In [1]: import numpy as np

In [2]: np.set_printoptions(precision=2, suppress=True, linewidth=140)

In [3]: W0 = np.load("dump.npy")

In [4]: print(W0)
[[ 0 -2 -9  8 -8  8]
 [ 0  0  0 -8  9 -4]
 [ 0  0  0 -9 -1  2]
 [ 0  0  0  0  0 -3]
 [ 0  0  0  0  0  1]
 [ 0  0  0  0  0  0]]

In [5]: vec = np.array([6, 7, 7, 1, 1, 0])

In [6]: print(W0 @ vec)
[-77   1 -10   0   0   0]

In [7]: print(np.einsum("ij,j->i", W0, vec))
[-77   1 -10   0   0   0]

In [8]: print(W0 @ (2 * vec))
[-154    2  -20    0    0    0]

In [9]: print(np.sign((W0 @ vec).round(6)))
[-1  1 -1  0  0  0]

In [10]: print((W0 * vec).sum(axis=1))
[-77   1 -10   0   0   0]

In [11]: print((W0 @ vec).argmax())
1

In [12]: print(np.prod(np.diag(W0)), np.round(np.linalg.det(W0), 2))
0 0.0

In [13]: print(np.sort(np.linalg.eigvals(W0)))
[0. 0. 0. 0. 0. 0.]

In [14]: print([int(np.linalg.matrix_rank(np.linalg.matrix_power(W0, p))) for p in range(1, 7)])
[4, 2, 1, 0, 0, 0]

In [15]: print(np.linalg.matrix_rank(W0 - W0[0, 0] * np.eye(6)))
4

In [16]: print(W0 @ W0)
[[  0   0   0  97  -9 -42]
 [  0   0   0   0   0  33]
 [  0   0   0   0   0  26]
 [  0   0   0   0   0   0]
 [  0   0   0   0   0   0]
 [  0   0   0   0   0   0]]

In [17]: J = np.load("test19.npy")

In [18]: print(J.round(2) + 0)
[[0.04 0.04 0.1  0.01 0.01 0.1  0.1  0.04 0.07 0.01]
 [0.04 0.04 0.1  0.01 0.01 0.1  0.1  0.04 0.07 0.01]
 [0.1  0.1  0.24 0.03 0.03 0.24 0.24 0.1  0.17 0.03]
 [0.01 0.01 0.03 0.   0.   0.03 0.03 0.01 0.02 0.  ]
 [0.01 0.01 0.03 0.   0.   0.03 0.03 0.01 0.02 0.  ]
 [0.1  0.1  0.24 0.03 0.03 0.24 0.24 0.1  0.17 0.03]
 [0.1  0.1  0.24 0.03 0.03 0.24 0.24 0.1  0.17 0.03]
 [0.04 0.04 0.1  0.01 0.01 0.1  0.1  0.04 0.07 0.01]
 [0.07 0.07 0.17 0.02 0.02 0.17 0.17 0.07 0.12 0.02]
 [0.01 0.01 0.03 0.   0.   0.03 0.03 0.01 0.02 0.  ]]

In [19]: print(np.linalg.matrix_rank(J))
1

In [20]: print(np.diff(J, axis=0))
[[ 0.    0.    0.    0.    0.    0.    0.    0.    0.    0.  ]
 [ 0.06  0.06  0.14  0.02  0.02  0.14  0.14  0.06  0.1   0.02]
 [-0.09 -0.09 -0.21 -0.03 -0.03 -0.21 -0.21 -0.09 -0.15 -0.03]
 [ 0.    0.    0.    0.    0.    0.    0.    0.    0.    0.  ]
 [ 0.09  0.09  0.21  0.03  0.03  0.21  0.21  0.09  0.15  0.03]
 [ 0.    0.    0.    0.    0.    0.    0.    0.    0.    0.  ]
 [-0.06 -0.06 -0.14 -0.02 -0.02 -0.14 -0.14 -0.06 -0.1  -0.02]
 [ 0.03  0.03  0.07  0.01  0.01  0.07  0.07  0.03  0.05  0.01]
 [-0.06 -0.06 -0.14 -0.02 -0.02 -0.14 -0.14 -0.06 -0.1  -0.02]]

In [21]: print(J - J[0])
[[ 0.    0.    0.    0.    0.    0.    0.    0.    0.    0.  ]
 [ 0.    0.    0.    0.    0.    0.    0.    0.    0.    0.  ]
 [ 0.06  0.06  0.14  0.02  0.02  0.14  0.14  0.06  0.1   0.02]
 [-0.03 -0.03 -0.07 -0.01 -0.01 -0.07 -0.07 -0.03 -0.05 -0.01]
 [-0.03 -0.03 -0.07 -0.01 -0.01 -0.07 -0.07 -0.03 -0.05 -0.01]
 [ 0.06  0.06  0.14  0.02  0.02  0.14  0.14  0.06  0.1   0.02]
 [ 0.06  0.06  0.14  0.02  0.02  0.14  0.14  0.06  0.1   0.02]
 [ 0.    0.    0.    0.    0.    0.    0.    0.    0.    0.  ]
 [ 0.03  0.03  0.07  0.01  0.01  0.07  0.07  0.03  0.05  0.01]
 [-0.03 -0.03 -0.07 -0.01 -0.01 -0.07 -0.07 -0.03 -0.05 -0.01]]

In [22]: print(np.unravel_index(np.abs(J).argmax(), J.shape))
(np.int64(2), np.int64(2))

In [23]: print(J.sum(axis=1))
[0.56 0.56 1.32 0.19 0.19 1.32 1.32 0.56 0.94 0.19]

In [24]: print(round(np.linalg.norm(J), 2))
1.0

In [25]: print(np.round(np.linalg.svd(J, compute_uv=False), 2) + 0)
[1. 0. 0. 0. 0. 0. 0. 0. 0. 0.]

In [26]: print(np.round(np.abs(J).max(), 2))
0.24

In [27]: print(J.sum(axis=0))
[0.56 0.56 1.32 0.19 0.19 1.32 1.32 0.56 0.94 0.19]

In [28]: print(J.mean(axis=0))
[0.06 0.06 0.13 0.02 0.02 0.13 0.13 0.06 0.09 0.02]

In [29]: vec = np.array([9, 1, 8, 3, 7, 6, 6, 2, 1, 8])

In [30]: print(J @ J @ vec)
[2.96 2.96 6.9  0.99 0.99 6.9  6.9  2.96 4.93 0.99]

In [31]: print(np.trace(J))
1.0

In [32]: print(J @ vec)
[2.96 2.96 6.9  0.99 0.99 6.9  6.9  2.96 4.93 0.99]

In [33]: print(np.round(np.eye(10) - J, 2) + 0)
[[ 0.96 -0.04 -0.1  -0.01 -0.01 -0.1  -0.1  -0.04 -0.07 -0.01]
 [-0.04  0.96 -0.1  -0.01 -0.01 -0.1  -0.1  -0.04 -0.07 -0.01]
 [-0.1  -0.1   0.76 -0.03 -0.03 -0.24 -0.24 -0.1  -0.17 -0.03]
 [-0.01 -0.01 -0.03  1.    0.   -0.03 -0.03 -0.01 -0.02  0.  ]
 [-0.01 -0.01 -0.03  0.    1.   -0.03 -0.03 -0.01 -0.02  0.  ]
 [-0.1  -0.1  -0.24 -0.03 -0.03  0.76 -0.24 -0.1  -0.17 -0.03]
 [-0.1  -0.1  -0.24 -0.03 -0.03 -0.24  0.76 -0.1  -0.17 -0.03]
 [-0.04 -0.04 -0.1  -0.01 -0.01 -0.1  -0.1   0.96 -0.07 -0.01]
 [-0.07 -0.07 -0.17 -0.02 -0.02 -0.17 -0.17 -0.07  0.88 -0.02]
 [-0.01 -0.01 -0.03  0.    0.   -0.03 -0.03 -0.01 -0.02  1.  ]]

In [34]: Uu, sv, Vh = np.linalg.svd(J)

In [35]: V = Vh[:(sv > 1e-8).sum()]

In [36]: rng = np.random.default_rng(3170)

In [37]: vec = J[1] + 3 * J[2] + rng.integers(2) * np.eye(10)[4]

In [38]: print(vec)
[0.36 0.36 0.83 0.12 0.12 0.83 0.83 0.36 0.59 0.12]

In [39]: print(round(np.linalg.norm(vec - V.T @ V @ vec), 2))
0.0

In [40]: print(np.round(V.T @ V, 2) + 0)
[[0.04 0.04 0.1  0.01 0.01 0.1  0.1  0.04 0.07 0.01]
 [0.04 0.04 0.1  0.01 0.01 0.1  0.1  0.04 0.07 0.01]
 [0.1  0.1  0.24 0.03 0.03 0.24 0.24 0.1  0.17 0.03]
 [0.01 0.01 0.03 0.   0.   0.03 0.03 0.01 0.02 0.  ]
 [0.01 0.01 0.03 0.   0.   0.03 0.03 0.01 0.02 0.  ]
 [0.1  0.1  0.24 0.03 0.03 0.24 0.24 0.1  0.17 0.03]
 [0.1  0.1  0.24 0.03 0.03 0.24 0.24 0.1  0.17 0.03]
 [0.04 0.04 0.1  0.01 0.01 0.1  0.1  0.04 0.07 0.01]
 [0.07 0.07 0.17 0.02 0.02 0.17 0.17 0.07 0.12 0.02]
 [0.01 0.01 0.03 0.   0.   0.03 0.03 0.01 0.02 0.  ]]

In [41]: data = np.loadtxt("out18.csv", delimiter=",")

In [42]: print(data)
[[  2.   0.  -3.   2.  -3.  -3.   0.  -2.  -3.   3.]
 [  5.   1.  -6.   1.  -2.   0.   1.   0.  -4.   3.]
 [  4.  -2.  -9.  -2.  -5.  -1.   1.  -1.  -5.   4.]
 [  6.  -2. -11.  -5.  -7.   2.   4.   1.  -4.   3.]
 [  7.  -1.  -9.  -8.  -6.   4.   4.   0.  -5.   1.]
 [  5.  -3. -12.  -6.  -5.   2.   1.   1.  -7.   3.]
 [  7.  -5. -10.  -8.  -5.   4.  -2.   1.  -7.   2.]
 [  4.  -8.  -8.  -5.  -6.   1.  -4.   1. -10.   4.]
 [  7. -11.  -8.  -3.  -8.   2.  -4.   1.  -7.   4.]
 [  6.  -8.  -7.  -3.  -8.   5.  -4.  -1.  -6.   7.]
 [  7.  -6.  -5.   0.  -8.   8.  -7.   1.  -9.  10.]
 [  5.  -3.  -3.  -3. -10.   5.  -8.  -2.  -6.  13.]
 [  4.  -4.  -4.  -2.  -9.   6.  -9.  -1.  -5.  14.]
 [  6.  -1.  -4.  -1. -10.   3.  -7.  -1.  -6.  17.]
 [  5.  -3.  -5.   0.  -9.   4.  -6.   2.  -3.  19.]
 [  6.  -5.  -4.  -1. -12.   6.  -9.   4.  -1.  17.]
 [  6.  -4.  -2.   2. -11.   9.  -6.   6.  -2.  19.]
 [  8.  -3.  -3.   1. -11.   9.  -9.   6.  -5.  20.]
 [ 11.  -2.  -5.   1.  -8.  10.  -6.   4.  -4.  20.]
 [ 13.   1.  -7.   0.  -9.   9.  -9.   3.  -7.  21.]
 [ 11.   4.  -7.   3. -11.   8.  -9.   1. -10.  22.]
 [ 11.   3.  -8.   2.  -8.   6.  -6.  -1.  -8.  24.]
 [ 10.   3.  -9.   1.  -8.   8.  -4.  -1.  -5.  27.]
 [ 12.   4.  -7.   2.  -6.   6.  -5.   1.  -3.  27.]
 [ 15.   6.  -4.   4.  -5.   4.  -2.   2.  -4.  30.]
 [ 14.   5.  -5.   7.  -5.   7.   0.   3.  -7.  33.]
 [ 11.   2.  -3.   4.  -4.   4.   1.   6. -10.  33.]
 [ 13.   1.  -3.   6.  -5.   7.   4.   9.  -7.  36.]
 [ 11.   2.   0.   9.  -5.   5.   6.   6.  -4.  34.]
 [ 13.   1.  -2.   7.  -6.   4.   3.   3.  -5.  36.]
 [ 12.  -1.  -1.   9.  -5.   2.   0.   0.  -6.  39.]
 [ 12.  -1.  -1.   6.  -8.  -1.   1.  -2.  -5.  39.]]

In [43]: vec = np.array([-2, 2, -3, 1, 3, 0, 0, 0, -1, 2])

In [44]: target = data @ vec

In [45]: print(np.round(np.linalg.pinv(data) @ data, 2) + 0)
[[1. 0. 0. 0. 0. 0. 0. 0. 0. 0.]
 [0. 1. 0. 0. 0. 0. 0. 0. 0. 0.]
 [0. 0. 1. 0. 0. 0. 0. 0. 0. 0.]
 [0. 0. 0. 1. 0. 0. 0. 0. 0. 0.]
 [0. 0. 0. 0. 1. 0. 0. 0. 0. 0.]
 [0. 0. 0. 0. 0. 1. 0. 0. 0. 0.]
 [0. 0. 0. 0. 0. 0. 1. 0. 0. 0.]
 [0. 0. 0. 0. 0. 0. 0. 1. 0. 0.]
 [0. 0. 0. 0. 0. 0. 0. 0. 1. 0.]
 [0. 0. 0. 0. 0. 0. 0. 0. 0. 1.]]

In [46]: print(np.round(np.linalg.lstsq(data, target)[0], 2) + 0)
[-2.  2. -3.  1.  3.  0.  0.  0. -1.  2.]

In [47]: print(target)
[  7.  15.  11.   1.  -8.  12.  -6.  -5. -24. -14.  -6.  -8.   0.   7.  13. -12.  -5.   0.  10.  19.  31.  42.  49.  46.  47.  62.  59.
  55.  48.  48.  55.  42.]

In [48]: target = target + 0.05 * rng.normal(size=32)

In [49]: print(target)
[  7.04  14.99  11.06   0.89  -7.97  12.14  -5.96  -5.05 -24.02 -14.05  -5.95  -8.    -0.02   6.95  13.05 -12.02  -5.     0.07  10.
  19.05  30.91  41.96  49.01  46.    46.97  61.93  58.94  55.01  47.9   47.91  55.05  42.01]

In [50]: c, *_ = np.linalg.lstsq(data, target)

In [51]: print([round(float(np.linalg.norm(np.linalg.solve(data.T @ data + lam * np.eye(10), data.T @ target))), 2) for lam in (0, 1, 10, 100)])
[5.66, 5.57, 4.94, 3.18]

In [52]: print(c.round())
[-2.  2. -3.  1.  3. -0. -0.  0. -1.  2.]

In [53]: print(np.round(data.T @ (target - data @ c), 2) + 0)
[0. 0. 0. 0. 0. 0. 0. 0. 0. 0.]
